>>> import numpy as np
>>> from numpy import linalg as LA
>>> np.set_printoptions(precision=2, suppress=True, linewidth=200, sign=" ")
>>> J = np.loadtxt("data.csv", delimiter=",")
>>> J
array([[ 0.09, -0.21,  0.02,  0.14,  0.14],
       [-0.21,  0.48, -0.05, -0.32, -0.32],
       [ 0.02, -0.05,  0.01,  0.04,  0.04],
       [ 0.14, -0.32,  0.04,  0.21,  0.21],
       [ 0.14, -0.32,  0.04,  0.21,  0.21]])
>>> vec = np.array([1, 0, 1, 2, 3])
>>> h = np.maximum(J @ vec, 0)
>>> np.flatnonzero(h > 1e-9)
array([ 0,  2,  3,  4])
>>> J.T @ h
array([ 0.43, -0.97,  0.11,  0.65,  0.65])
>>> J @ LA.pinv(J) @ J
array([[ 0.09, -0.21,  0.02,  0.14,  0.14],
       [-0.21,  0.48, -0.05, -0.32, -0.32],
       [ 0.02, -0.05,  0.01,  0.04,  0.04],
       [ 0.14, -0.32,  0.04,  0.21,  0.21],
       [ 0.14, -0.32,  0.04,  0.21,  0.21]])
>>> round(float(np.trace(LA.pinv(J) @ J)), 2)
1.0
>>> sv = 3 * 0.2 ** np.arange(4)
>>> rng = np.random.default_rng(248371)
>>> M = rng.normal(size=(25, 4)) * rng.permutation(sv)
>>> M.round(2) + 0
array([[-0.16,  0.2 ,  0.01, -3.6 ],
       [ 0.13, -0.47, -0.04, -3.19],
       [ 0.1 ,  0.14, -0.04, -3.46],
       [ 0.12,  0.04, -0.01, -4.02],
       [-0.21, -0.03,  0.07, -2.61],
       [-0.14, -0.23,  0.  ,  7.43],
       [ 0.06,  0.47,  0.02, -1.25],
       [ 0.02, -0.3 , -0.01, -0.36],
       [ 0.09, -0.23,  0.  ,  4.11],
       [-0.02, -1.02,  0.  , -5.91],
       [-0.04,  0.86, -0.01,  4.49],
       [ 0.15, -0.25, -0.02,  2.42],
       [ 0.16,  0.91, -0.02,  2.88],
       [ 0.02,  0.06,  0.01,  1.17],
       [ 0.04, -0.12,  0.01,  2.67],
       [-0.01,  0.49, -0.03, -4.63],
       [ 0.05,  0.86, -0.01, -0.61],
       [-0.09, -0.74, -0.02, -2.37],
       [-0.03, -0.32,  0.01,  1.42],
       [-0.19,  0.98,  0.01,  3.75],
       [-0.12,  0.45, -0.05,  0.47],
       [-0.16, -0.21,  0.02, -2.28],
       [-0.16,  0.28,  0.  ,  1.52],
       [ 0.1 ,  0.09,  0.01, -4.35],
       [-0.25, -0.82, -0.03,  1.8 ]])
>>> Q, vecs = LA.qr(M[:, :2])[0], LA.qr(M[:, 2:])[0]
>>> sv = LA.svd(Q.T @ vecs, compute_uv=False)
>>> sv
array([ 0.31,  0.21])
>>> np.round(LA.norm(Q @ Q.T - vecs @ vecs.T, 2), 2)
np.float64(0.98)
>>> u, g = M[11], M[8]
>>> round(float(u @ g), 2)
10.0
>>> round(u @ u, 2)
np.float64(5.93)
>>> pr = (u @ g) / (u @ u) * u
>>> round(LA.norm(u + g) ** 2 + LA.norm(u - g) ** 2, 2)
np.float64(45.74)
>>> g - pr
array([-0.16,  0.19,  0.04,  0.03])
>>> np.round(np.outer(u, g), 2) + 0
array([[ 0.01, -0.03,  0.  ,  0.63],
       [-0.02,  0.06,  0.  , -1.03],
       [ 0.  ,  0.01,  0.  , -0.1 ],
       [ 0.23, -0.55, -0.01,  9.93]])
>>> A2 = np.c_[M[:, :1] @ np.array([[3]]), np.array([0, 0, 3, 1, 3, 2, 0, 3, 2, 3, 3, 0, 2, 3, 1, 3, 1, 0, 2, 3, 0, 1, 2, 0, 1])]
>>> A2
array([[-0.48,  0.  ],
       [ 0.4 ,  0.  ],
       [ 0.31,  3.  ],
       [ 0.35,  1.  ],
       [-0.62,  3.  ],
       [-0.41,  2.  ],
       [ 0.17,  0.  ],
       [ 0.07,  3.  ],
       [ 0.28,  2.  ],
       [-0.05,  3.  ],
       [-0.11,  3.  ],
       [ 0.46,  0.  ],
       [ 0.47,  2.  ],
       [ 0.06,  3.  ],
       [ 0.12,  1.  ],
       [-0.04,  3.  ],
       [ 0.14,  1.  ],
       [-0.27,  0.  ],
       [-0.09,  2.  ],
       [-0.57,  3.  ],
       [-0.35,  0.  ],
       [-0.48,  1.  ],
       [-0.49,  2.  ],
       [ 0.31,  0.  ],
       [-0.75,  1.  ]])
>>> LA.matrix_rank(A2)
np.int64(2)
>>> np.round(LA.norm(A2 - M @ LA.lstsq(M, A2)[0], axis=0), 2) + 0
array([ 0.  ,  9.43])
>>> LA.matrix_rank(np.c_[M, A2])
np.int64(5)
>>> vec = np.array([3, 2])
>>> target = A2 @ vec
>>> LA.lstsq(A2, target)[0]
array([ 3.,  2.])
>>> target = target + 0.02 * rng.normal(size=25)
>>> target
array([-1.43,  1.18,  6.9 ,  3.08,  4.12,  2.74,  0.52,  6.21,  4.83,  5.84,  5.63,  1.35,  5.41,  6.19,  2.35,  5.88,  2.43, -0.83,  3.71,  4.32, -1.05,  0.55,  2.53,  0.92, -0.24])
>>> beta, *_ = LA.lstsq(A2, target)
>>> beta
array([ 2.99,  2.  ])
>>> round(float(LA.norm(target - A2 @ beta)), 2)
0.09
>>> [round(float(LA.norm(LA.solve(A2.T @ A2 + lam * np.eye(2), A2.T @ target))), 2) for lam in (0, 1, 10, 100)]
[3.59, 2.99, 1.85, 0.93]
>>> m1 = np.loadtxt("layer19.csv", delimiter=",")
>>> m1
array([[ 2.,  1.,  0.],
       [ 0.,  2.,  1.],
       [ 0.,  0.,  2.]])
>>> G = m1.T @ m1
>>> (m1 @ m1.T).shape
(3, 3)
>>> np.trace(G), (m1 ** 2).sum()
(np.float64(14.0), np.float64(14.0))
>>> LA.svd(m1, compute_uv=False) ** 2
array([ 7.63,  4.52,  1.86])
>>> feats = np.loadtxt("m.csv", delimiter=",")
>>> feats
array([[  2.06,  15.36,  11.66,  -1.15],
       [ -0.33,  -1.43,   3.92,   2.06],
       [  0.16, -17.56,  -5.33,   2.54],
       [ -0.25, -21.32,  -0.79,   0.72],
       [ -0.16, -16.32,   0.39,  -3.67],
       [  0.92, -13.24,  -3.96,  -3.09],
       [ -2.61, -10.56,   3.22,  -1.43],
       [ -2.49,  -0.27,   4.39,  -0.15],
       [  1.07,  -5.62,   1.89,  -5.03],
       [ -0.04,   7.62,   3.24,   3.75],
       [ -1.14,   1.47,  -5.91,  -0.7 ],
       [  0.85,  -6.9 ,  -9.79,   3.  ],
       [  1.78,  12.51,  -4.38,  -0.17],
       [ -0.69,   5.94,   7.01,  -1.13],
       [  0.1 ,  13.28,  -6.01,  -0.73],
       [ -2.45,  -4.54, -11.64,   0.83],
       [ -0.95,  -5.35,  -0.74,  -4.5 ],
       [  0.47,  -1.35,   2.29,   0.07],
       [ -1.64,   3.47,   3.23,  -0.33]])
>>> def softmax(z):
...     e = np.exp(z - z.max(axis=-1, keepdims=True))
...     return e / e.sum(axis=-1, keepdims=True)
... 
>>> np.round(softmax(feats[1]), 2) + 0
array([ 0.01,  0.  ,  0.85,  0.13])
>>> np.round(softmax(feats[1] + -3), 2) + 0
array([ 0.01,  0.  ,  0.85,  0.13])
>>> softmax(feats).sum(axis=1)
array([ 1.,  1.,  1.,  1.,  1.,  1.,  1.,  1.,  1.,  1.,  1.,  1.,  1.,  1.,  1.,  1.,  1.,  1.,  1.])
>>> S = feats @ feats.T / np.sqrt(4)
>>> softmax(S)[1] @ feats
array([ -0.59, -18.62,   0.12,   0.38])
>>> softmax(S).round(6).argmax(axis=1)
array([  0,   3,   3,   3,   3,   3,   3,   0,   3,   0,  15,   2,  14,   0,  14,  15,   3,   3,   0])
>>> vec = np.array([-1, 3, 3, 2])
>>> target = feats @ vec
>>> np.round(LA.pinv(feats) @ feats, 2) + 0
array([[ 1.,  0.,  0.,  0.],
       [ 0.,  1.,  0.,  0.],
       [ 0.,  0.,  1.,  0.],
       [ 0.,  0.,  0.,  1.]])
>>> LA.solve(feats.T @ feats, feats.T @ target)
array([-1.,  3.,  3.,  2.])
>>> LA.lstsq(feats, target)[0]
array([-1.,  3.,  3.,  2.])
>>> target = target + 0.3 * rng.normal(size=19)
>>> target
array([ 76.73,  11.69, -63.87, -65.09, -54.85, -58.7 , -22.21,  14.73, -22.65,  40.21, -13.31, -44.72,  22.09,  37.21,  20.38, -44.84, -26.24,   2.12,  21.14])
>>> beta, *_ = LA.lstsq(feats, target)
>>> round(float(LA.norm(target - feats @ beta)), 2)
0.9
>>> beta.round()
array([-1.,  3.,  3.,  2.])
>>> [round(float(LA.norm(LA.solve(feats.T @ feats + lam * np.eye(4), feats.T @ target))), 2) for lam in (0, 1, 10, 100)]
[4.8, 4.78, 4.64, 4.01]
>>> np.round(feats.T @ (target - feats @ beta), 2) + 0
array([ 0.,  0.,  0.,  0.])
>>> beta
array([-1.03,  3.01,  3.  ,  1.99])
>>> Ac = (feats - feats.mean(axis=0)) / feats.std(axis=0)
>>> Ac.std(axis=0)
array([ 1.,  1.,  1.,  1.])
>>> beta = LA.lstsq(np.delete(Ac, 0, axis=1), Ac[:, 0])[0]
>>> np.abs(beta).argmax()
np.int64(0)
>>> beta
array([ 0.23, -0.02, -0.07])
>>> G = np.cov(feats, rowvar=False)
>>> feats.std(axis=0)
array([  1.33,  10.31,   5.73,   2.35])
>>> G
array([[  1.86,   3.12,   0.5 ,  -0.14],
       [  3.12, 112.17,  17.91,   2.75],
       [  0.5 ,  17.91,  34.67,  -2.78],
       [ -0.14,   2.75,  -2.78,   5.83]])
>>> np.argsort(-feats.std(axis=0).round(6), kind="stable")
array([ 1,  2,  3,  0])
>>> round(np.corrcoef(feats[:, 3], feats[:, 0])[0, 1], 2)
np.float64(-0.04)
>>> G.shape
(4, 4)
>>> np.median(feats, axis=0)
array([-0.16, -1.43,  0.39, -0.33])
>>> dist = LA.norm(feats[:, None] - feats[None], axis=-1)
>>> LA.matrix_rank(dist ** 2)
np.int64(6)
>>> (dist + 1e9 * np.eye(19)).round(6).argmin(axis=1)
array([ 13,  17,   3,   2,   5,   4,   4,   1,  16,  18,  15,  15,  14,  18,  12,  11,   8,   1,   7])
>>> dist.shape
(19, 19)
>>> dist[4].round(6).argsort(kind="stable")[:4]
array([ 4,  5,  3,  6])
>>> dist[:5, :5]
array([[  0.  ,  18.92,  37.28,  38.85,  33.79],
       [ 18.92,   0.  ,  18.61,  20.48,  16.34],
       [ 37.28,  18.61,   0.  ,   6.18,   8.54],
       [ 38.85,  20.48,   6.18,   0.  ,   6.76],
       [ 33.79,  16.34,   8.54,   6.76,   0.  ]])
>>> np.unravel_index(dist.round(6).argmax(), dist.shape)
(np.int64(0), np.int64(3))
>>> mat = np.array([[3.0, 1.0, 2.0], [1.0, 3.0, 2.0], [2.0, 2.0, 6.0]])
>>> mat
array([[ 3.,  1.,  2.],
       [ 1.,  3.,  2.],
       [ 2.,  2.,  6.]])
>>> u = np.array([-5, 5, 4])
>>> np.convolve(mat[2], u)
array([-10.,   0., -12.,  38.,  24.])
>>> np.correlate(mat[2], mat[1], "full")
array([  4.,  10.,  20.,  20.,   6.])
>>> z = rng.permutation(3)
>>> z
array([ 1,  2,  0])
>>> A2 = mat[z][:, z]
>>> round(float(LA.det(A2)), 2), np.round(LA.det(mat[z]), 2)
(32.0, np.float64(32.0))
>>> A2
array([[ 3.,  2.,  1.],
       [ 2.,  6.,  2.],
       [ 1.,  2.,  3.]])
>>> np.trace(A2)
np.float64(12.0)
>>> np.einsum("ii->", A2)
np.float64(12.0)
>>> round(float(LA.eigvals(A2).sum().real), 2)
12.0
>>> np.round(LA.det(A2.T), 2)
np.float64(32.0)
>>> np.round(LA.det(A2[::-1]), 2)
np.float64(-32.0)
>>> round(LA.det(2 * A2), 2), round(float(LA.det(A2)), 2)
(np.float64(256.0), 32.0)
>>> Q = mat.astype(float).copy()
>>> for j in range(3):
...     Q[:, j] -= Q[:, :j] @ (Q[:, :j].T @ Q[:, j])
...     Q[:, j] /= LA.norm(Q[:, j])
... 
>>> Q
array([[ 0.8 , -0.44, -0.41],
       [ 0.27,  0.87, -0.41],
       [ 0.53,  0.22,  0.82]])
>>> np.round(Q.T @ Q, 2) + 0
array([[ 1.,  0.,  0.],
       [ 0.,  1.,  0.],
       [ 0.,  0.,  1.]])
>>> np.round(Q.T @ mat, 2) + 0
array([[ 3.74,  2.67,  5.35],
       [ 0.  ,  2.62,  2.18],
       [ 0.  ,  0.  ,  3.27]])
>>> W0 = np.array([[1, 0, 0, 2, 3],
...     [1, -1, 0, -3, 2],
...     [-1, -3, 2, -3, 2],
...     [-2, -1, 0, -3, -1],
...     [-3, 0, 3, 2, -2]])
>>> W0[-1] = W0[0] + -2 * W0[1]
>>> W0
array([[ 1,  0,  0,  2,  3],
       [ 1, -1,  0, -3,  2],
       [-1, -3,  2, -3,  2],
       [-2, -1,  0, -3, -1],
       [-1,  2,  0,  8, -1]])
>>> A2 = np.array([[3, 1], [4, -5]])
>>> C = np.kron(A2, W0)
>>> C.shape
(10, 10)
>>> LA.matrix_rank(C)
np.int64(8)
>>> LA.matrix_rank(W0, rtol=0.1)
np.int64(3)
>>> [round(float(x), 2) for x in LA.svd(W0, compute_uv=False)[:3]]
[10.4, 4.61, 3.24]
>>> round(LA.norm(W0, 2) / LA.norm(W0), 2)
np.float64(0.88)
>>> LA.cond(W0) > 100
np.True_
>>> F = np.load("mat.npy")
>>> F
array([[ 0., -5., -7., -6.],
       [-5.,  0.,  0.,  0.],
       [-7.,  0.,  0.,  0.],
       [-6.,  0.,  0.,  0.]])
>>> np.argsort(-LA.norm(F, axis=0).round(6), kind="stable")[:3]
array([ 0,  2,  3])
>>> round(float(LA.norm(F, 2) / LA.norm(F)), 2)
0.71
>>> LA.cond(F) > 100
np.True_
>>> [round(float(x), 2) for x in LA.svd(F, compute_uv=False)[:3]]
[10.49, 10.49, 0.0]
>>> rk = LA.matrix_rank(F)
>>> rk
np.int64(2)
>>> N = LA.svd(F)[2][rk:].T
>>> LA.matrix_rank(F.T @ F), LA.matrix_rank(F @ F.T)
(np.int64(2), np.int64(2))
>>> N @ N.T
array([[ 0.  ,  0.  ,  0.  ,  0.  ],
       [ 0.  ,  0.77, -0.32, -0.27],
       [ 0.  , -0.32,  0.55, -0.38],
       [ 0.  , -0.27, -0.38,  0.67]])
>>> N.shape
(4, 2)
>>> np.round(F @ N, 2) + 0
array([[ 0.,  0.],
       [ 0.,  0.],
       [ 0.,  0.],
       [ 0.,  0.]])
>>> np.allclose(F @ N, 0)
True
>>> [int(LA.matrix_rank(np.delete(F, i, axis=0))) for i in range(4)]
[1, 2, 2, 2]
>>> U, sv, VT = LA.svd(F)
>>> sv.round(2) + 0
array([ 10.49,  10.49,   0.  ,   0.  ])
>>> A2 = U[:, :2] @ np.diag(sv[:2]) @ VT[:2]
>>> LA.matrix_rank(A2)
np.int64(2)
>>> LA.matrix_rank(F, rtol=0.05)
np.int64(2)
>>> round(LA.norm(F - A2) / LA.norm(F), 2)
np.float64(0.0)
